>>> import numpy as np
>>> np.set_printoptions(suppress=True, linewidth=120)
>>> rnd = lambda a: np.round(a, 2) + 0
>>> data = np.load("dump.npy")
>>> print(rnd(data))
[[ 0.06  0.1   0.1   0.1   0.1  -0.02 -0.06  0.02  0.06  0.1 ]
 [ 0.1   0.16  0.16  0.16  0.16 -0.03 -0.1   0.03  0.1   0.16]
 [ 0.1   0.16  0.16  0.16  0.16 -0.03 -0.1   0.03  0.1   0.16]
 [ 0.1   0.16  0.16  0.16  0.16 -0.03 -0.1   0.03  0.1   0.16]
 [ 0.1   0.16  0.16  0.16  0.16 -0.03 -0.1   0.03  0.1   0.16]
 [-0.02 -0.03 -0.03 -0.03 -0.03  0.01  0.02 -0.01 -0.02 -0.03]
 [-0.06 -0.1  -0.1  -0.1  -0.1   0.02  0.06 -0.02 -0.06 -0.1 ]
 [ 0.02  0.03  0.03  0.03  0.03 -0.01 -0.02  0.01  0.02  0.03]
 [ 0.06  0.1   0.1   0.1   0.1  -0.02 -0.06  0.02  0.06  0.1 ]
 [ 0.1   0.16  0.16  0.16  0.16 -0.03 -0.1   0.03  0.1   0.16]]
>>> rnd(data @ np.linalg.pinv(data) @ data)
array([[ 0.06,  0.1 ,  0.1 ,  0.1 ,  0.1 , -0.02, -0.06,  0.02,  0.06,  0.1 ],
       [ 0.1 ,  0.16,  0.16,  0.16,  0.16, -0.03, -0.1 ,  0.03,  0.1 ,  0.16],
       [ 0.1 ,  0.16,  0.16,  0.16,  0.16, -0.03, -0.1 ,  0.03,  0.1 ,  0.16],
       [ 0.1 ,  0.16,  0.16,  0.16,  0.16, -0.03, -0.1 ,  0.03,  0.1 ,  0.16],
       [ 0.1 ,  0.16,  0.16,  0.16,  0.16, -0.03, -0.1 ,  0.03,  0.1 ,  0.16],
       [-0.02, -0.03, -0.03, -0.03, -0.03,  0.01,  0.02, -0.01, -0.02, -0.03],
       [-0.06, -0.1 , -0.1 , -0.1 , -0.1 ,  0.02,  0.06, -0.02, -0.06, -0.1 ],
       [ 0.02,  0.03,  0.03,  0.03,  0.03, -0.01, -0.02,  0.01,  0.02,  0.03],
       [ 0.06,  0.1 ,  0.1 ,  0.1 ,  0.1 , -0.02, -0.06,  0.02,  0.06,  0.1 ],
       [ 0.1 ,  0.16,  0.16,  0.16,  0.16, -0.03, -0.1 ,  0.03,  0.1 ,  0.16]])
>>> np.allclose(data[:-1].T @ np.linalg.lstsq(data[:-1].T, data[-1])[0], data[-1])
True
>>> rnd(np.trace(np.linalg.pinv(data) @ data))
np.float64(1.0)
>>> np.linalg.lstsq(data[:-1].T, data[-1])[2]
np.int32(1)
>>> J = np.load("arr.npy")
>>> rnd(J)
array([[-0.3 , -0.51,  0.25,  0.11, -0.45,  0.51,  0.22,  0.25],
       [-0.27, -0.11, -0.78,  0.06, -0.17, -0.25, -0.05,  0.45],
       [-0.27,  0.46,  0.07,  0.65, -0.24,  0.14, -0.45, -0.08],
       [-0.15, -0.38,  0.25, -0.31, -0.24, -0.4 , -0.67, -0.1 ],
       [ 0.48, -0.46,  0.07,  0.66,  0.08, -0.33,  0.04,  0.07],
       [-0.24,  0.13,  0.43,  0.02,  0.46, -0.15, -0.05,  0.71],
       [-0.33, -0.38, -0.22,  0.13,  0.66,  0.32, -0.23, -0.29],
       [ 0.58,  0.01, -0.15, -0.15,  0.02,  0.51, -0.48,  0.36]])
>>> x0 = np.array([-2, -9, -5, -1, -4, -5, 0, 9])
>>> rnd(np.linalg.inv(J))
array([[-0.3 , -0.27, -0.27, -0.15,  0.48, -0.24, -0.33,  0.58],
       [-0.51, -0.11,  0.46, -0.38, -0.46,  0.13, -0.38,  0.01],
       [ 0.25, -0.78,  0.07,  0.25,  0.07,  0.43, -0.22, -0.15],
       [ 0.11,  0.06,  0.65, -0.31,  0.66,  0.02,  0.13, -0.15],
       [-0.45, -0.17, -0.24, -0.24,  0.08,  0.46,  0.66,  0.02],
       [ 0.51, -0.25,  0.14, -0.4 , -0.33, -0.15,  0.32,  0.51],
       [ 0.22, -0.05, -0.45, -0.67,  0.04, -0.05, -0.23, -0.48],
       [ 0.25,  0.45, -0.08, -0.1 ,  0.07,  0.71, -0.29,  0.36]])
>>> rnd(np.abs(np.linalg.eigvals(J)))
array([1., 1., 1., 1., 1., 1., 1., 1.])
>>> 8 - np.linalg.matrix_rank(J - np.eye(8), tol=1e-8)
np.int64(1)
